$ python -q
>>> import numpy as np
>>> np.set_printoptions(precision=2, suppress=True, linewidth=160)
>>> rd = lambda a: np.round(a, 2) + 0
>>> data = np.load("x.npy")
>>> print(data)
[[1.   0.2  0.04 0.01 0.   0.   0.   0.   0.  ]
 [0.2  1.   0.2  0.04 0.01 0.   0.   0.   0.  ]
 [0.04 0.2  1.   0.2  0.04 0.01 0.   0.   0.  ]
 [0.01 0.04 0.2  1.   0.2  0.04 0.01 0.   0.  ]
 [0.   0.01 0.04 0.2  1.   0.2  0.04 0.01 0.  ]
 [0.   0.   0.01 0.04 0.2  1.   0.2  0.04 0.01]
 [0.   0.   0.   0.01 0.04 0.2  1.   0.2  0.04]
 [0.   0.   0.   0.   0.01 0.04 0.2  1.   0.2 ]
 [0.   0.   0.   0.   0.   0.01 0.04 0.2  1.  ]]
>>> rng = np.random.default_rng(1912)
>>> idx = rng.permutation(9)
>>> print(idx)
[7 4 2 5 8 0 3 6 1]
>>> out = data[idx][:, idx]
>>> print(np.allclose(out, data))
False
>>> print(np.trace(out))
9.0
>>> print(np.diag(out))
[1. 1. 1. 1. 1. 1. 1. 1. 1.]
>>> print(rd(np.linalg.det(out)), rd(np.linalg.det(data[idx])))
0.72 0.72
>>> print(rd(np.sort(np.abs(np.linalg.eigvals(out)))))
[0.67 0.71 0.76 0.84 0.94 1.06 1.21 1.35 1.46]
>>> evals, evecs = np.linalg.eigh(data)
>>> print(rd(np.linalg.svd(data, compute_uv=False)))
[1.46 1.35 1.21 1.06 0.94 0.84 0.76 0.71 0.67]
>>> print(np.unique(evals.round(6) + 0, return_counts=True)[1])
[1 1 1 1 1 1 1 1 1]
>>> print(rd(np.linalg.eigvalsh(data + 5 * np.eye(9))))
[5.67 5.71 5.76 5.84 5.94 6.06 6.21 6.35 6.46]
>>> print(rd(evals))
[0.67 0.71 0.76 0.84 0.94 1.06 1.21 1.35 1.46]
>>> print(rd(evecs @ np.diag(evals) @ evecs.T))
[[1.   0.2  0.04 0.01 0.   0.   0.   0.   0.  ]
 [0.2  1.   0.2  0.04 0.01 0.   0.   0.   0.  ]
 [0.04 0.2  1.   0.2  0.04 0.01 0.   0.   0.  ]
 [0.01 0.04 0.2  1.   0.2  0.04 0.01 0.   0.  ]
 [0.   0.01 0.04 0.2  1.   0.2  0.04 0.01 0.  ]
 [0.   0.   0.01 0.04 0.2  1.   0.2  0.04 0.01]
 [0.   0.   0.   0.01 0.04 0.2  1.   0.2  0.04]
 [0.   0.   0.   0.   0.01 0.04 0.2  1.   0.2 ]
 [0.   0.   0.   0.   0.   0.01 0.04 0.2  1.  ]]
>>> F = np.load("run18.npy")
>>> print(F)
[[-14.81  21.    -8.87  27.21  12.02 -24.   -27.14 -20.95  21.01   0.28   5.83]
 [-44.98  63.06 -27.13  81.16  35.87 -72.07 -80.92 -62.81  62.92  -0.16  17.88]
 [  9.89 -13.83   6.08 -17.86  -8.23  15.95  17.92  14.   -13.99   0.03  -4.09]
 [-29.92  41.91 -18.15  54.02  24.02 -48.19 -54.06 -42.01  41.87   0.11  11.95]
 [ -0.05  -0.09  -0.11   0.01  -0.1   -0.04   0.03   0.     0.02  -0.03   0.11]
 [ 14.84 -20.98   8.91 -27.31 -11.99  23.93  26.79  21.04 -21.06   0.06  -6.17]
 [ 29.88 -42.02  17.95 -53.97 -24.23  48.14  54.    42.08 -41.92  -0.06 -11.91]
 [ 14.96 -20.98   9.09 -27.05 -12.06  24.04  27.04  21.02 -20.99   0.02  -6.14]
 [  0.01  -0.13  -0.07   0.29  -0.04   0.02  -0.05   0.07   0.     0.05  -0.12]
 [  5.    -7.02   3.14  -9.07  -4.07   8.     9.07   7.19  -6.99  -0.02  -2.05]
 [  9.95 -14.28   5.94 -17.99  -8.13  16.1   17.93  13.92 -13.83   0.12  -4.13]
 [-20.1   27.89 -12.06  35.99  15.99 -31.98 -35.99 -28.07  27.93   0.13   8.09]
 [-30.21  42.15 -17.98  53.96  23.99 -47.87 -54.04 -41.85  41.94   0.18  11.86]]
>>> print(np.linalg.matrix_rank(F, rtol=0.1))
1
>>> blk = np.stack([F, -3 * F, F[::-1]])
>>> print((blk @ F.T).shape)
(3, 13, 13)
>>> print(np.linalg.matrix_rank(blk))
[11 11 11]
>>> print(rd(np.linalg.norm(blk, axis=(1, 2))))
[320.82 962.45 320.82]
>>> print(np.linalg.matrix_rank(blk.reshape(3, -1)))
2
>>> print(blk.shape)
(3, 13, 11)
>>> left, sigma, Vh = np.linalg.svd(F)
>>> print(np.argmax(sigma[:-1] / (sigma[1:] + 1e-6)) + 1)
1
>>> print(rd(sigma))
[320.81   0.6    0.56   0.53   0.48   0.36   0.24   0.2    0.16   0.13   0.05]
>>> out = left[:, :1] @ np.diag(sigma[:1]) @ Vh[:1]
>>> print(rd(np.linalg.norm(F - out, 2)), rd(sigma[1]))
0.6 0.6
>>> print(rd(np.abs(F - out).max()))
0.28
>>> print(np.linalg.matrix_rank(out))
1
>>> m1 = np.load("sample19.npy")
>>> print(rd(m1))
[[ 0.95 -0.02  0.05 -0.02  0.14 -0.11 -0.02 -0.17  0.05 -0.08 -0.14 -0.05]
 [-0.02  0.99  0.02 -0.01  0.05 -0.04 -0.01 -0.06  0.02 -0.03 -0.05 -0.02]
 [ 0.05  0.02  0.95  0.02 -0.14  0.11  0.02  0.17 -0.05  0.08  0.14  0.05]
 [-0.02 -0.01  0.02  0.99  0.05 -0.04 -0.01 -0.06  0.02 -0.03 -0.05 -0.02]
 [ 0.14  0.05 -0.14  0.05  0.59  0.32  0.05  0.5  -0.14  0.23  0.41  0.14]
 [-0.11 -0.04  0.11 -0.04  0.32  0.75 -0.04 -0.39  0.11 -0.18 -0.32 -0.11]
 [-0.02 -0.01  0.02 -0.01  0.05 -0.04  0.99 -0.06  0.02 -0.03 -0.05 -0.02]
 [-0.17 -0.06  0.17 -0.06  0.5  -0.39 -0.06  0.39  0.17 -0.28 -0.5  -0.17]
 [ 0.05  0.02 -0.05  0.02 -0.14  0.11  0.02  0.17  0.95  0.08  0.14  0.05]
 [-0.08 -0.03  0.08 -0.03  0.23 -0.18 -0.03 -0.28  0.08  0.87 -0.23 -0.08]
 [-0.14 -0.05  0.14 -0.05  0.41 -0.32 -0.05 -0.5   0.14 -0.23  0.59 -0.14]
 [-0.05 -0.02  0.05 -0.02  0.14 -0.11 -0.02 -0.17  0.05 -0.08 -0.14  0.95]]
>>> idx = rng.permutation(12)
>>> print(idx)
[ 2 11  0  6  8  4  3 10  5  9  7  1]
>>> out = m1[idx][:, idx]
>>> print(rd(np.diag(out)))
[0.95 0.95 0.95 0.99 0.95 0.59 0.99 0.59 0.75 0.87 0.39 0.99]
>>> print(rd(out))
[[ 0.95  0.05  0.05  0.02 -0.05 -0.14  0.02  0.14  0.11  0.08  0.17  0.02]
 [ 0.05  0.95 -0.05 -0.02  0.05  0.14 -0.02 -0.14 -0.11 -0.08 -0.17 -0.02]
 [ 0.05 -0.05  0.95 -0.02  0.05  0.14 -0.02 -0.14 -0.11 -0.08 -0.17 -0.02]
 [ 0.02 -0.02 -0.02  0.99  0.02  0.05 -0.01 -0.05 -0.04 -0.03 -0.06 -0.01]
 [-0.05  0.05  0.05  0.02  0.95 -0.14  0.02  0.14  0.11  0.08  0.17  0.02]
 [-0.14  0.14  0.14  0.05 -0.14  0.59  0.05  0.41  0.32  0.23  0.5   0.05]
 [ 0.02 -0.02 -0.02 -0.01  0.02  0.05  0.99 -0.05 -0.04 -0.03 -0.06 -0.01]
 [ 0.14 -0.14 -0.14 -0.05  0.14  0.41 -0.05  0.59 -0.32 -0.23 -0.5  -0.05]
 [ 0.11 -0.11 -0.11 -0.04  0.11  0.32 -0.04 -0.32  0.75 -0.18 -0.39 -0.04]
 [ 0.08 -0.08 -0.08 -0.03  0.08  0.23 -0.03 -0.23 -0.18  0.87 -0.28 -0.03]
 [ 0.17 -0.17 -0.17 -0.06  0.17  0.5  -0.06 -0.5  -0.39 -0.28  0.39 -0.06]
 [ 0.02 -0.02 -0.02 -0.01  0.02  0.05 -0.01 -0.05 -0.04 -0.03 -0.06  0.99]]
>>> print(np.trace(out))
10.0
>>> print(rd(np.sort(np.abs(np.linalg.eigvals(out)))))
[1. 1. 1. 1. 1. 1. 1. 1. 1. 1. 1. 1.]
>>> print(np.allclose(out, m1))
False
>>> print(rd(np.linalg.det(out)), rd(np.linalg.det(m1[idx])))
-1.0 -1.0
>>> vec = np.array([1, -2, 2, -2, 0, 0, 1, 3, -2, 3, -2, 1])
>>> print([p for p in range(1, 25) if np.allclose(np.linalg.matrix_power(m1, p), np.eye(12))])
[2, 4, 6, 8, 10, 12, 14, 16, 18, 20, 22, 24]
>>> print(rd(np.linalg.det(m1)))
-1.0
>>> print(rd(np.linalg.inv(m1)))
[[ 0.95 -0.02  0.05 -0.02  0.14 -0.11 -0.02 -0.17  0.05 -0.08 -0.14 -0.05]
 [-0.02  0.99  0.02 -0.01  0.05 -0.04 -0.01 -0.06  0.02 -0.03 -0.05 -0.02]
 [ 0.05  0.02  0.95  0.02 -0.14  0.11  0.02  0.17 -0.05  0.08  0.14  0.05]
 [-0.02 -0.01  0.02  0.99  0.05 -0.04 -0.01 -0.06  0.02 -0.03 -0.05 -0.02]
 [ 0.14  0.05 -0.14  0.05  0.59  0.32  0.05  0.5  -0.14  0.23  0.41  0.14]
 [-0.11 -0.04  0.11 -0.04  0.32  0.75 -0.04 -0.39  0.11 -0.18 -0.32 -0.11]
 [-0.02 -0.01  0.02 -0.01  0.05 -0.04  0.99 -0.06  0.02 -0.03 -0.05 -0.02]
 [-0.17 -0.06  0.17 -0.06  0.5  -0.39 -0.06  0.39  0.17 -0.28 -0.5  -0.17]
 [ 0.05  0.02 -0.05  0.02 -0.14  0.11  0.02  0.17  0.95  0.08  0.14  0.05]
 [-0.08 -0.03  0.08 -0.03  0.23 -0.18 -0.03 -0.28  0.08  0.87 -0.23 -0.08]
 [-0.14 -0.05  0.14 -0.05  0.41 -0.32 -0.05 -0.5   0.14 -0.23  0.59 -0.14]
 [-0.05 -0.02  0.05 -0.02  0.14 -0.11 -0.02 -0.17  0.05 -0.08 -0.14  0.95]]
>>> print(rd(np.linalg.norm(vec)), rd(np.linalg.norm(m1 @ vec)))
6.4 6.4
>>> print(rd(np.abs(np.linalg.eigvals(m1))))
[1. 1. 1. 1. 1. 1. 1. 1. 1. 1. 1. 1.]
>>> print(12 - np.linalg.matrix_rank(m1 - np.eye(12), tol=1e-8))
11
>>> u = np.array([2, 0, 1, 2, 0, 1, 1, 1, 0, 2, 2, 0])
>>> out = m1 + np.outer(u, np.eye(12)[5])
>>> print(np.linalg.matrix_rank(out - m1))
1
>>> print(rd(np.linalg.det(out) / np.linalg.det(m1)), rd(1 + np.linalg.solve(m1, u)[5]))
0.16 0.16
>>> print(rd(out))
[[ 0.95 -0.02  0.05 -0.02  0.14  1.89 -0.02 -0.17  0.05 -0.08 -0.14 -0.05]
 [-0.02  0.99  0.02 -0.01  0.05 -0.04 -0.01 -0.06  0.02 -0.03 -0.05 -0.02]
 [ 0.05  0.02  0.95  0.02 -0.14  1.11  0.02  0.17 -0.05  0.08  0.14  0.05]
 [-0.02 -0.01  0.02  0.99  0.05  1.96 -0.01 -0.06  0.02 -0.03 -0.05 -0.02]
 [ 0.14  0.05 -0.14  0.05  0.59  0.32  0.05  0.5  -0.14  0.23  0.41  0.14]
 [-0.11 -0.04  0.11 -0.04  0.32  1.75 -0.04 -0.39  0.11 -0.18 -0.32 -0.11]
 [-0.02 -0.01  0.02 -0.01  0.05  0.96  0.99 -0.06  0.02 -0.03 -0.05 -0.02]
 [-0.17 -0.06  0.17 -0.06  0.5   0.61 -0.06  0.39  0.17 -0.28 -0.5  -0.17]
 [ 0.05  0.02 -0.05  0.02 -0.14  0.11  0.02  0.17  0.95  0.08  0.14  0.05]
 [-0.08 -0.03  0.08 -0.03  0.23  1.82 -0.03 -0.28  0.08  0.87 -0.23 -0.08]
 [-0.14 -0.05  0.14 -0.05  0.41  1.68 -0.05 -0.5   0.14 -0.23  0.59 -0.14]
 [-0.05 -0.02  0.05 -0.02  0.14 -0.11 -0.02 -0.17  0.05 -0.08 -0.14  0.95]]
>>> print(np.linalg.matrix_rank(out, rtol=0.1))
11
>>> print([round(float(x), 2) for x in np.linalg.svd(out, compute_uv=False)[:3]])
[4.51, 1.0, 1.0]
>>> print(round(np.log10(np.linalg.cond(out))))
2
>>> print(np.argsort(-np.linalg.norm(out, axis=0).round(6), kind="stable")[:3])
[5 0 1]
>>> W0 = np.load("case10.npy")
>>> print(W0)
[[ 0.5  0.3 -0.8  0.9  1.3  0.1  1.4  0.5 -1.  -0.2]
 [ 1.4  1.8  0.4  0.1 -0.6  0.2 -1.1  0.3 -0.1 -0.9]
 [ 0.1 -0.3  0.  -0.1  1.1 -0.8 -0.5  0.3 -0.8 -0.6]
 [-0.4  1.4 -2.4 -0.7 -1.9  0.5  0.2 -0.3  1.  -0.1]
 [-0.1 -0.5 -0.5 -0.3  1.1 -1.1  0.5  0.5 -1.2 -0.4]
 [-1.2 -1.1  0.9  2.1 -0.4  0.1 -0.8 -1.7 -0.4 -0.3]
 [-0.2  0.3  0.3  0.8  0.6  0.8  1.  -0.2 -0.5  0.4]
 [-0.4 -1.4  0.2  1.8 -1.6  0.9 -0.6  0.8  0.8  0.8]
 [ 0.6  0.5  0.   0.   0.7  0.1  0.2 -0.3 -2.3 -1.7]
 [ 0.8  1.3 -0.2  0.3  0.  -0.2 -2.8 -1.9 -0.2  1.4]
 [ 1.4  1.1  1.4  0.3 -0.8  0.5 -0.2 -1.5  0.  -0.2]]
>>> vec = np.array([1, 1, 2, 1, 2, 3, 0, 1, 1, 0])
>>> rhs = W0 @ vec
>>> print(rd(np.linalg.pinv(W0) @ W0))
[[1. 0. 0. 0. 0. 0. 0. 0. 0. 0.]
 [0. 1. 0. 0. 0. 0. 0. 0. 0. 0.]
 [0. 0. 1. 0. 0. 0. 0. 0. 0. 0.]
 [0. 0. 0. 1. 0. 0. 0. 0. 0. 0.]
 [0. 0. 0. 0. 1. 0. 0. 0. 0. 0.]
 [0. 0. 0. 0. 0. 1. 0. 0. 0. 0.]
 [0. 0. 0. 0. 0. 0. 1. 0. 0. 0.]
 [0. 0. 0. 0. 0. 0. 0. 1. 0. 0.]
 [0. 0. 0. 0. 0. 0. 0. 0. 1. 0.]
 [0. 0. 0. 0. 0. 0. 0. 0. 0. 1.]]
>>> print(rd(np.linalg.lstsq(W0, rhs)[0]))
[1. 1. 2. 1. 2. 3. 0. 1. 1. 0.]
>>> rhs = rhs + 0.02 * rng.normal(size=11)
>>> print(rd(rhs))
[ 2.5   3.7  -0.96 -6.13 -3.67 -1.01  4.41  1.51  0.22 -0.67  4.  ]
>>> beta, *_ = np.linalg.lstsq(W0, rhs)
>>> print(rd(np.linalg.norm(rhs - W0 @ beta)))
0.03
>>> print(rd(W0.T @ (rhs - W0 @ beta)))
[0. 0. 0. 0. 0. 0. 0. 0. 0. 0.]
>>> print(beta.round())
[ 1.  1.  2.  1.  2.  3. -0.  1.  1.  0.]
>>> mat = np.load("layer17.npy")
>>> print(mat)
[[ 1.4  -2.21  1.45  1.05  2.62  1.15  1.08 -3.49  1.7  -0.33  1.75]
 [ 3.9   0.01  2.06 -3.85  0.67  0.86 -6.33 -2.42  0.32  5.66  0.89]
 [-1.71  2.91 -0.53 -0.62 -2.95 -1.73 -2.24  2.01  0.79  0.43 -0.02]
 [ 3.59 -1.02  0.82 -1.99  1.48  1.15 -2.86 -1.13 -0.5   3.   -0.98]
 [ 1.41 -1.48  0.41  1.7   2.04  0.89  1.96 -1.62  0.9  -1.34  0.04]
 [-0.93  1.01  0.27  0.07 -0.94  0.   -0.39  0.18  0.05  0.68  1.72]
 [-1.75 -0.7  -0.55  1.45 -0.11 -0.42  3.06  0.82 -0.52 -2.18 -0.96]
 [ 2.82 -0.19  2.94 -4.32  0.63  1.06 -6.53 -3.5   0.27  6.75  3.3 ]
 [ 1.7  -0.13  1.85 -2.42  0.68  0.69 -3.86 -3.35  1.33  3.59  2.62]
 [ 0.01  1.18  0.33 -1.33 -1.22 -0.52 -2.44  0.6  -0.15  1.76  0.32]
 [-2.01  0.91 -1.44  1.11 -1.45 -0.49  2.36  2.98 -1.65 -1.78 -1.3 ]]
>>> print(rd(np.linalg.norm(mat[6], 1)), rd(np.linalg.norm(mat[6], np.inf)))
12.52 3.06
>>> print(rd(np.linalg.norm(mat, 2)))
20.0
>>> vec = np.array([-1, 1, -5, 4, -8, 2, -8, -8, 4, -6])
>>> rhs = W0 @ vec
>>> beta, lr = np.zeros(10), 1 / np.linalg.norm(W0, 2) ** 2
>>> for i in range(6):
...     beta -= lr * W0.T @ (W0 @ beta - rhs)
...     if i % 2 == 0: print(i, round(np.linalg.norm(W0 @ beta - rhs), 2))
... 
0 21.13
2 13.14
4 8.48
>>> print(rd(beta))
[-1.77  2.67 -2.85  3.21 -8.97  1.73 -7.06 -6.47  1.7  -1.99]
>>> arr = np.load("a.npy")
>>> print(arr)
[[1 0 0 0 0 0 0 0 0]
 [2 1 0 0 0 0 0 0 0]
 [0 0 1 0 0 0 0 0 0]
 [0 1 2 1 0 0 0 0 0]
 [0 2 2 2 1 0 0 0 0]
 [1 1 1 2 1 1 0 0 0]
 [0 1 2 0 2 1 1 0 0]
 [0 1 0 0 0 1 2 1 0]
 [1 1 2 0 2 2 1 1 1]]
>>> left, sigma, Vh = np.linalg.svd(arr, full_matrices=False)
>>> print(rd(np.sqrt((sigma ** 2).sum())), rd(np.linalg.norm(arr)))
8.37 8.37
>>> print(rd(left.T @ left))
[[1. 0. 0. 0. 0. 0. 0. 0. 0.]
 [0. 1. 0. 0. 0. 0. 0. 0. 0.]
 [0. 0. 1. 0. 0. 0. 0. 0. 0.]
 [0. 0. 0. 1. 0. 0. 0. 0. 0.]
 [0. 0. 0. 0. 1. 0. 0. 0. 0.]
 [0. 0. 0. 0. 0. 1. 0. 0. 0.]
 [0. 0. 0. 0. 0. 0. 1. 0. 0.]
 [0. 0. 0. 0. 0. 0. 0. 1. 0.]
 [0. 0. 0. 0. 0. 0. 0. 0. 1.]]
>>> print(rd(sigma / sigma[0]))
[1.   0.49 0.38 0.3  0.22 0.16 0.1  0.03 0.01]
>>> print(left.shape, sigma.shape, Vh.shape)
(9, 9) (9,) (9, 9)
>>> print(rd(sigma))
[6.68 3.3  2.55 2.04 1.47 1.07 0.69 0.21 0.04]
>>> print(np.abs(left[:, 0]).round(6).argmax())
8
